>>> import numpy as np
>>> from numpy import linalg as LA
>>> np.set_printoptions(precision=2, suppress=True, linewidth=100)
>>> tidy = lambda a: np.round(a, 2) + 0
>>> mat = np.load("a.npy")
>>> mat
array([[-3.08,  2.78, -1.7 ,  1.73],
       [-1.56,  0.24, -0.7 ,  1.68],
       [ 0.04, -0.94,  0.18,  0.46],
       [-2.01,  1.92, -1.87,  2.67],
       [-1.82,  3.75, -1.98,  1.04],
       [ 0.76,  0.08,  0.53,  0.47],
       [-2.32,  3.03, -4.47,  3.12],
       [-2.59,  1.95, -1.48,  3.56],
       [-2.49,  3.42, -1.67,  2.19],
       [ 0.17, -2.13,  0.63,  0.36],
       [-0.03, -0.1 ,  1.36,  0.5 ],
       [-4.29,  1.33, -0.35,  2.24],
       [ 1.36, -0.75,  1.36,  0.94],
       [-2.72,  3.24,  0.34,  2.79],
       [-1.88,  2.57, -2.32,  3.13]])
>>> dist = LA.norm(mat[:, None] - mat[None], axis=-1)
>>> dist.mean(axis=1).argmax()
np.int64(9)
>>> dist.shape
(15, 15)
>>> LA.matrix_rank(dist ** 2)
np.int64(6)
>>> np.unravel_index(dist.round(6).argmax(), dist.shape)
(np.int64(6), np.int64(12))
>>> rng = np.random.default_rng(2633)
>>> B = mat + rng.integers(-2, 3, (15, 1)) @ rng.integers(-2, 3, (1, 4))
>>> tidy(B)
array([[-5.08,  2.78, -0.7 ,  3.73],
       [ 2.44,  0.24, -2.7 , -2.32],
       [ 0.04, -0.94,  0.18,  0.46],
       [-0.01,  1.92, -2.87,  0.67],
       [-5.82,  3.75,  0.02,  5.04],
       [ 2.76,  0.08, -0.47, -1.53],
       [-6.32,  3.03, -2.47,  7.12],
       [-2.59,  1.95, -1.48,  3.56],
       [-0.49,  3.42, -2.67,  0.19],
       [ 2.17, -2.13, -0.37, -1.64],
       [ 1.97, -0.1 ,  0.36, -1.5 ],
       [-0.29,  1.33, -2.35, -1.76],
       [-0.64, -0.75,  2.36,  2.94],
       [-4.72,  3.24,  1.34,  4.79],
       [ 2.12,  2.57, -4.32, -0.87]])
>>> tidy(LA.svd(B - mat, compute_uv=False))
array([15.87,  0.  ,  0.  ,  0.  ])
>>> tidy(B - mat)
array([[-2.,  0.,  1.,  2.],
       [ 4.,  0., -2., -4.],
       [ 0.,  0.,  0.,  0.],
       [ 2.,  0., -1., -2.],
       [-4.,  0.,  2.,  4.],
       [ 2.,  0., -1., -2.],
       [-4.,  0.,  2.,  4.],
       [ 0.,  0.,  0.,  0.],
       [ 2.,  0., -1., -2.],
       [ 2.,  0., -1., -2.],
       [ 2.,  0., -1., -2.],
       [ 4.,  0., -2., -4.],
       [-2.,  0.,  1.,  2.],
       [-2.,  0.,  1.,  2.],
       [ 4.,  0., -2., -4.]])
